% ipython --no-banner

In [1]: import numpy as np

In [2]: np.set_printoptions(suppress=True, linewidth=140)

In [3]: rng = np.random.default_rng(25)

In [4]: lab = rng.integers(0, 3, 4)

In [5]: arr = np.array([[2, 1, 0, 2], [2, 1, 2, 2], [1, 1, 0, 2], [1, 0, 0, 0]]) * (lab[:, None] == lab)

In [6]: arr
Out[6]: 
array([[2, 0, 0, 0],
       [0, 1, 0, 2],
       [0, 0, 0, 0],
       [0, 0, 0, 0]])

In [7]: # rank 2

In [8]: r = np.linalg.matrix_rank(arr)

In [9]: r
Out[9]: np.int64(2)

In [10]: ns = np.linalg.svd(arr)[2][r:].T

In [11]: [int(np.linalg.matrix_rank(np.delete(arr, i, axis=0))) for i in range(4)]
Out[11]: [1, 1, 2, 2]

In [12]: np.linalg.matrix_rank(arr.T @ arr), np.linalg.matrix_rank(arr @ arr.T)
Out[12]: (np.int64(2), np.int64(2))

In [13]: [int(np.linalg.matrix_rank(arr[:i])) for i in range(1, len(arr) + 1)]
Out[13]: [1, 2, 2, 2]

In [14]: [int(np.linalg.matrix_rank(arr[:, :j + 1])) for j in range(4)]
Out[14]: [1, 2, 2, 2]

In [15]: ns.shape
Out[15]: (4, 2)

In [16]: E = np.loadtxt("case11.csv", delimiter=",")

In [17]: E
Out[17]: 
array([[ 1.,  2.,  0.,  0.,  0.,  0.],
       [ 1., -2.,  0.,  0.,  0.,  0.],
       [ 3., -1.,  0.,  0.,  0.,  0.],
       [ 0.,  0.,  1.,  2.,  0.,  0.],
       [ 0.,  0.,  1., -2.,  0.,  0.],
       [ 0.,  0.,  3., -1.,  0.,  0.],
       [ 0.,  0.,  0.,  0.,  1.,  2.],
       [ 0.,  0.,  0.,  0.,  1., -2.],
       [ 0.,  0.,  0.,  0.,  3., -1.]])

In [18]: r0, v = E[2], E[7]

In [19]: r0 @ v
Out[19]: np.float64(0.0)

In [20]: p = (r0 @ v) / (r0 @ r0) * r0

In [21]: print(np.linalg.matrix_rank(np.outer(r0, v)))
1

In [22]: (v - p) @ r0
Out[22]: np.float64(0.0)

In [23]: p
Out[23]: array([ 0., -0.,  0.,  0.,  0.,  0.])

In [24]: np.outer(r0, v)
Out[24]: 
array([[ 0.,  0.,  0.,  0.,  3., -6.],
       [-0., -0., -0., -0., -1.,  2.],
       [ 0.,  0.,  0.,  0.,  0., -0.],
       [ 0.,  0.,  0.,  0.,  0., -0.],
       [ 0.,  0.,  0.,  0.,  0., -0.],
       [ 0.,  0.,  0.,  0.,  0., -0.]])
